% python3 -q
>>> import numpy as np
>>> np.set_printoptions(precision=4, suppress=True, linewidth=200)
>>> feats = np.load("dump.npy")
>>> print(feats)
[[ 1  1 -1 -1  1  1 -1 -1]
 [ 1 -1 -1  1 -1  1  1 -1]
 [ 1  1 -1 -1 -1 -1  1  1]]
>>> r0 = np.array([2, 1, -1])
>>> print(np.correlate(feats[0], feats[1], "full"))
[-1  0  3  0 -3  0  1  0  1  0 -3  0  3  0 -1]
>>> print(np.cross(feats[0, :3], feats[1, :3]))
[-2  0 -2]
>>> print(feats[2] @ feats[1])
0
>>> print(np.linalg.norm(feats, axis=1).argmax())
0
>>> print(round(np.linalg.norm(feats, "nuc"), 4))
8.4853
>>> print(round(float(np.linalg.norm(feats, 2)), 4))
2.8284
>>> M2 = np.array([[0, 1, 2],
...     [1, -2, -2],
...     [-1, 2, 0],
...     [2, -2, -3],
...     [-3, -2, -1],
...     [3, 0, 3],
...     [3, -3, 2],
...     [3, -3, -3]])
>>> print(feats @ M2)
[[-6  3  6]
 [ 8  1 10]
 [ 6 -5  0]]
>>> print(np.einsum("ik,kj->ji", feats, M2))
[[-6  8  6]
 [ 3  1 -5]
 [ 6 10  0]]
>>> print(np.einsum("ik,kj->ij", feats, M2))
[[-6  3  6]
 [ 8  1 10]
 [ 6 -5  0]]
>>> print(np.einsum("ij,ij->i", feats, feats))
[8 8 8]
>>> print(np.vstack([feats, M2.T]).shape)
(6, 8)
>>> M2 = np.array([[9, 4], [4, 8], [-7, 3], [9, 9]])
>>> W2 = np.array([[-6, -8, 2], [3, 9, -3]])
>>> rng = np.random.default_rng(684821)
>>> M = M2 @ W2 + 0.02 * rng.normal(size=(4, 3))
>>> print(M)
[[-41.9997 -36.0039   5.9894]
 [  0.0055  40.0062 -16.0089]
 [ 51.0128  83.0152 -22.9894]
 [-27.0429   9.0019  -8.9939]]
>>> def softmax(z):
...     e = np.exp(z - z.max(axis=-1, keepdims=True))
...     return e / e.sum(axis=-1, keepdims=True)
... 
>>> print(softmax(M).sum(axis=1))
[1. 1. 1. 1.]
>>> scores = M @ M.T / np.sqrt(3)
>>> print(np.round(softmax(scores), 4) + 0)
[[1. 0. 0. 0.]
 [0. 0. 1. 0.]
 [0. 0. 1. 0.]
 [0. 0. 0. 1.]]
>>> print(np.round(softmax(scores + np.triu(np.full(scores.shape, -np.inf), 1)), 4) + 0)
[[1. 0. 0. 0.]
 [0. 1. 0. 0.]
 [0. 0. 1. 0.]
 [0. 0. 0. 1.]]
>>> r0 = np.array([4, 4]) + 0.5
>>> arr = np.eye(2) - 2 * np.outer(r0, r0) / (r0 @ r0)
>>> print(arr)
[[ 0. -1.]
 [-1.  0.]]
>>> # columns are unit length and at right angles
>>> M2 = np.linalg.inv(arr)
>>> print(round(np.linalg.cond(arr), 4))
1.0
>>> print(np.linalg.inv(M2))
[[-0. -1.]
 [-1. -0.]]
>>> print(np.linalg.det(arr) * M2)
[[0. 1.]
 [1. 0.]]
>>> W1 = np.array([[5, 2, 3, 1, 5, 2], [4, 3, 3, 2, 4, 5]])
>>> coef = np.array([2, 2, 1, -2, -1, 0])
>>> act = np.maximum(arr @ W1 + coef, 0)
>>> print((act > 0).mean(axis=0))
[0. 0. 0. 0. 0. 0.]
>>> print(np.linalg.matrix_rank(act))
0
>>> W2 = np.array([[-1, -7], [9, -7], [-7, -6], [-6, 9], [0, 0], [-1, 9]])
>>> print((act @ W2).round(6).argmax(axis=1))
[0 0]
>>> print(act @ W2)
[[0. 0.]
 [0. 0.]]
